% ipython --no-banner

In [1]: import numpy as np

In [2]: from numpy import linalg as LA

In [3]: np.set_printoptions(suppress=True, linewidth=200)

In [4]: sig = 20 * 0.5 ** np.arange(5)

In [5]: rng = np.random.default_rng(900665)

In [6]: J = rng.normal(size=(13, 5)) * rng.permutation(sig)

In [7]: print(J.round(1))
[[  5.5   1.1  -1.4  -3.5  12.7]
 [ -0.9   3.1   1.    5.4  13.4]
 [ -0.3  -3.1  -0.5  14.7   6.1]
 [  9.1   6.   -1.3  -3.1 -49. ]
 [  9.6   2.2  -0.6 -10.5 -21.7]
 [  1.7   3.7  -1.2   5.4   7.4]
 [  0.3   2.1  -0.1  -3.1 -34.5]
 [ -3.1  -4.1   0.5  -9.2  11. ]
 [  1.8   0.1  -0.1  16.4  10.9]
 [  4.8   1.5  -0.4  14.3 -26.5]
 [ -4.1  -2.3   0.5   1.7   5.8]
 [ -1.3  -2.1  -0.5  15.1  29.5]
 [  1.5   0.6   0.6  -2.   -9.1]]

In [8]: vec = np.array([3, 2, 1, 3, 0])

In [9]: rhs = J @ vec

In [10]: print(rhs.round(1))
[  6.7  20.7  36.6  28.7   1.1  27.4  -4.1 -44.5  54.9  59.7 -11.4  36.5   0.2]

In [11]: print(np.round(LA.pinv(J) @ J, 1) + 0)
[[1. 0. 0. 0. 0.]
 [0. 1. 0. 0. 0.]
 [0. 0. 1. 0. 0.]
 [0. 0. 0. 1. 0.]
 [0. 0. 0. 0. 1.]]

In [12]: print(np.round(LA.lstsq(J, rhs)[0], 1) + 0)
[3. 2. 1. 3. 0.]

In [13]: LA.solve(J, rhs)
LinAlgError: Last 2 dimensions of the array must be square


In [14]: rhs = rhs + 0.1 * rng.normal(size=13)

In [15]: print(rhs.round(1))
[  6.7  20.6  36.6  28.6   1.   27.5  -4.3 -44.5  54.9  59.7 -11.3  36.6   0.3]

In [16]: beta, *_ = LA.lstsq(J, rhs)

In [17]: print(beta.round(1) + 0)
[3. 2. 1. 3. 0.]

In [18]: B = J / np.sqrt((J ** 2).mean(axis=1, keepdims=True))

In [19]: print(LA.matrix_rank(B) == LA.matrix_rank(J))
True

In [20]: print(LA.matrix_rank(J - J.mean(axis=1, keepdims=True)))
4

In [21]: print(np.round(LA.norm(B, axis=1), 1))
[2.2 2.2 2.2 2.2 2.2 2.2 2.2 2.2 2.2 2.2 2.2 2.2 2.2]

In [22]: labels = rng.permutation(5)

In [23]: B = J[:, labels] * rng.choice([-1, 1], 5)

In [24]: print(B.round(1))
[[ -1.1  -1.4 -12.7  -5.5   3.5]
 [ -3.1   1.  -13.4   0.9  -5.4]
 [  3.1  -0.5  -6.1   0.3 -14.7]
 [ -6.   -1.3  49.   -9.1   3.1]
 [ -2.2  -0.6  21.7  -9.6  10.5]
 [ -3.7  -1.2  -7.4  -1.7  -5.4]
 [ -2.1  -0.1  34.5  -0.3   3.1]
 [  4.1   0.5 -11.    3.1   9.2]
 [ -0.1  -0.1 -10.9  -1.8 -16.4]
 [ -1.5  -0.4  26.5  -4.8 -14.3]
 [  2.3   0.5  -5.8   4.1  -1.7]
 [  2.1  -0.5 -29.5   1.3 -15.1]
 [ -0.6   0.6   9.1  -1.5   2. ]]

In [25]: U, _, VT = LA.svd(J.T @ B)

In [26]: print(np.round(LA.lstsq(J, B)[0], 1) + 0)
[[ 0.  0.  0. -1.  0.]
 [-1.  0.  0.  0.  0.]
 [ 0.  1.  0.  0.  0.]
 [ 0.  0.  0.  0. -1.]
 [ 0.  0. -1.  0.  0.]]

In [27]: Ac = J - J.mean(axis=0)

In [28]: U, sig, VT = LA.svd(Ac, full_matrices=False)

In [29]: print(np.round(VT[0] * np.sign(VT[0, np.abs(VT[0]).argmax()]), 1) + 0)
[-0.1 -0.1  0.   0.2  1. ]

In [30]: print(np.searchsorted(np.cumsum(sig ** 2) / (sig ** 2).sum(), 0.9) + 1)
2

In [31]: print(LA.matrix_rank(Ac))
5

In [32]: print(np.round(np.abs(VT[-1]), 1) + 0)
[0.2 0.  1.  0.  0. ]

In [33]: print(sig.round(1))
[81.1 30.1 12.5  6.4  1.9]

In [34]: E = np.loadtxt("sample11.csv", delimiter=",")

In [35]: print(E)
[[-9.  0. -3.  0.]
 [ 3. -6.  1. -2.]
 [-9.  0. -3.  0.]
 [ 3. -6.  1. -2.]]

In [36]: r = LA.matrix_rank(E)

In [37]: print(r)
2

In [38]: null = LA.svd(E)[2][r:].T

In [39]: print([int(LA.matrix_rank(E[:, :j + 1])) for j in range(4)])
[1, 2, 2, 2]

In [40]: print(np.round(null @ null.T, 1) + 0)
[[ 0.1  0.  -0.3  0. ]
 [ 0.   0.1  0.  -0.3]
 [-0.3  0.   0.9  0. ]
 [ 0.  -0.3  0.   0.9]]

In [41]: print([int(LA.matrix_rank(np.delete(E, i, axis=0))) for i in range(4)])
[2, 2, 2, 2]

In [42]: print(null.shape)
(4, 2)

In [43]: print(np.round(E @ null, 1) + 0)
[[0. 0.]
 [0. 0.]
 [0. 0.]
 [0. 0.]]

In [44]: print(LA.matrix_rank(E.T @ E), LA.matrix_rank(E @ E.T))
2 2

In [45]: mat = np.load("layer19.npy")

In [46]: print(mat)
[[ 82  90 -58  13]
 [ 90 162 -18 -27]
 [-58 -18  74 -39]
 [ 13 -27 -39  29]]

In [47]: U, sig, VT = LA.svd(mat)

In [48]: print(sig.round(1) + 0)
[234.7 112.3   0.    0. ]

In [49]: print(np.argmax(sig[:-1] / (sig[1:] + 1e-6)) + 1)
2

In [50]: B = U[:, :2] @ np.diag(sig[:2]) @ VT[:2]

In [51]: print(round(float(LA.norm(mat - B) / LA.norm(mat)), 1))
0.0

In [52]: print(round(np.abs(mat - B).max(), 1))
0.0

In [53]: print(B.round(1))
[[ 82.  90. -58.  13.]
 [ 90. 162. -18. -27.]
 [-58. -18.  74. -39.]
 [ 13. -27. -39.  29.]]

In [54]: print(LA.matrix_rank(mat, rtol=0.05))
2

In [55]: evals, evecs = LA.eigvalsh(mat)
ValueError: too many values to unpack (expected 2)


In [56]: evals, evecs = LA.eigh(mat)

In [57]: print(np.round(np.abs(evecs[:, -1]), 1) + 0)
[0.6 0.8 0.3 0. ]

In [58]: print(np.round(evecs.T @ evecs, 1) + 0)
[[1. 0. 0. 0.]
 [0. 1. 0. 0.]
 [0. 0. 1. 0.]
 [0. 0. 0. 1.]]

In [59]: print(np.round(LA.eigvalsh(mat + 3 * np.eye(4)), 1))
[  3.    3.  115.3 237.7]

In [60]: print(np.round(evecs.T @ mat @ evecs, 1) + 0)
[[  0.    0.    0.    0. ]
 [  0.    0.    0.    0. ]
 [  0.    0.  112.3   0. ]
 [  0.    0.    0.  234.7]]

In [61]: print(np.round(LA.eigvalsh(mat @ mat), 1) + 0)
[    0.     0. 12608. 55091.]

In [62]: print(round(evals.sum(), 1), np.trace(mat))
347.0 347

In [63]: print(np.abs(evecs[:, -1]).round(6).argmax())
1

In [64]: print(np.round(LA.svd(mat, compute_uv=False), 1) + 0)
[234.7 112.3   0.    0. ]

In [65]: print(np.unique(evals.round(6) + 0, return_counts=True)[1])
[2 1 1]
